% ipython --no-banner

In [1]: import numpy as np

In [2]: np.set_printoptions(suppress=True, linewidth=120)

In [3]: mat = np.array([[3, 0, 1], [0, 2, 0], [1, 0, 0]])

In [4]: mat
Out[4]: 
array([[3, 0, 1],
       [0, 2, 0],
       [1, 0, 0]])

In [5]: rng = np.random.default_rng(194459)

In [6]: out = mat + rng.integers(-2, 3, (3, 2)) @ rng.integers(-2, 3, (2, 3))

In [7]: out
Out[7]: 
array([[ 1,  0,  1],
       [ 4,  2,  3],
       [-3,  0, -3]])

In [8]: out - mat
Out[8]: 
array([[-2,  0,  0],
       [ 4,  0,  3],
       [-4,  0, -3]])

In [9]: np.abs(out - mat).sum(axis=1)
Out[9]: array([2, 7, 7])

In [10]: np.linalg.matrix_rank(out - mat, tol=1e-8)
Out[10]: np.int64(2)

In [11]: x = np.array([1, 2, 2])

In [12]: h = np.maximum(mat @ x, 0)

In [13]: h
Out[13]: array([5, 4, 1])

In [14]: np.flatnonzero(h > 1e-9)
Out[14]: array([0, 1, 2])

In [15]: np.maximum(mat @ x, 0) - np.maximum(-mat @ x, 0)
Out[15]: array([5, 4, 1])

In [16]: np.maximum(mat @ (3 * x), 0)
Out[16]: array([15, 12,  3])

In [17]: mat * (h > 1e-9)[:, None]
Out[17]: 
array([[3, 0, 1],
       [0, 2, 0],
       [1, 0, 0]])

In [18]: A = np.array([[-1.95, 3.0, 0.0, 1.0, -1.0],
    ...:     [3.0, -1.95, -2.0, 2.0, 3.0],
    ...:     [3.0, 2.0, 0.05, -3.0, 0.0],
    ...:     [-3.0, -3.0, 1.0, -2.95, -3.0],
    ...:     [-2.0, 3.0, 0.0, 1.0, -0.95]])

In [19]: x = np.array([-2, -2, 1, 1, 0])

In [20]: target = A @ x

In [21]: b, lr = np.zeros(5), 1 / np.linalg.norm(A, 2) ** 2

In [22]: for i in range(30):
    ...:     b -= lr * A.T @ (A @ b - target)
    ...:     if i % 10 == 0: print(i, round(np.linalg.norm(A @ b - target), 3))
    ...: 
0 7.585
10 0.734
20 0.643

In [23]: b.round(3)
Out[23]: array([-1.919, -2.007,  0.375,  1.014, -0.387])

In [24]: round(np.linalg.cond(A), 3)
Out[24]: np.float64(172.187)

In [25]: P = np.triu(np.array([[0, 2, 1, 1, 0],
    ...:     [0, 1, 2, 1, 1],
    ...:     [0, 1, 2, 0, 2],
    ...:     [1, 1, 2, 1, 2],
    ...:     [1, 1, 0, 0, 0]]), 1) + np.eye(5)

In [26]: out = P @ A @ np.linalg.inv(P)

In [27]: np.trace(out), np.round(np.trace(A), 3)
Out[27]: (np.float64(-7.75), np.float64(-7.75))

In [28]: np.linalg.cond(A) > 100
Out[28]: np.True_

In [29]: round(np.linalg.norm(A, 2) / np.linalg.norm(A), 3)
Out[29]: np.float64(0.697)

In [30]: np.argsort(-np.linalg.norm(A, axis=0).round(6), kind="stable")[:3]
Out[30]: array([0, 1, 3])

In [31]: r0 = np.array([0, 2, 3, 3, 0])

In [32]: out = A + np.outer(r0, np.eye(5)[4])

In [33]: np.linalg.matrix_rank(np.linalg.inv(out) - np.linalg.inv(A), tol=1e-8)
Out[33]: np.int64(1)

In [34]: np.round(np.linalg.det(out) / np.linalg.det(A), 3), round(1 + np.linalg.solve(A, r0)[4], 3)
Out[34]: (np.float64(0.554), np.float64(0.554))

In [35]: out
Out[35]: 
array([[-1.95,  3.  ,  0.  ,  1.  , -1.  ],
       [ 3.  , -1.95, -2.  ,  2.  ,  5.  ],
       [ 3.  ,  2.  ,  0.05, -3.  ,  3.  ],
       [-3.  , -3.  ,  1.  , -2.95,  0.  ],
       [-2.  ,  3.  ,  0.  ,  1.  , -0.95]])

In [36]: round(np.linalg.det(out.T), 3)
Out[36]: np.float64(4.664)

In [37]: np.round(np.einsum("ii->", out), 3)
Out[37]: np.float64(-7.75)

In [38]: np.round(np.linalg.eigvals(out), 3)
Out[38]: array([-7.649+0.j   ,  0.45 +3.377j,  0.45 -3.377j, -1.051+0.j   ,  0.05 +0.j   ])

In [39]: feats = np.loadtxt("out19.csv", delimiter=",")

In [40]: feats
Out[40]: 
array([[0., 0., 0., 0., 0.],
       [0., 0., 0., 0., 1.],
       [0., 0., 0., 1., 0.],
       [0., 0., 1., 0., 1.],
       [0., 1., 0., 1., 0.]])

In [41]: lab = rng.permutation(5)

In [42]: lab
Out[42]: array([2, 4, 0, 3, 1])

In [43]: out = feats[lab][:, lab]

In [44]: out
Out[44]: 
array([[0., 0., 0., 1., 0.],
       [0., 0., 0., 1., 1.],
       [0., 0., 0., 0., 0.],
       [1., 1., 0., 0., 0.],
       [0., 1., 0., 0., 0.]])

In [45]: np.allclose(out, feats)
Out[45]: False

In [46]: np.trace(out)
Out[46]: np.float64(0.0)

In [47]: np.diag(out)
Out[47]: array([0., 0., 0., 0., 0.])

In [48]: round(float(np.linalg.det(out)), 3), round(float(np.linalg.det(feats[lab])), 3)
Out[48]: (0.0, 0.0)
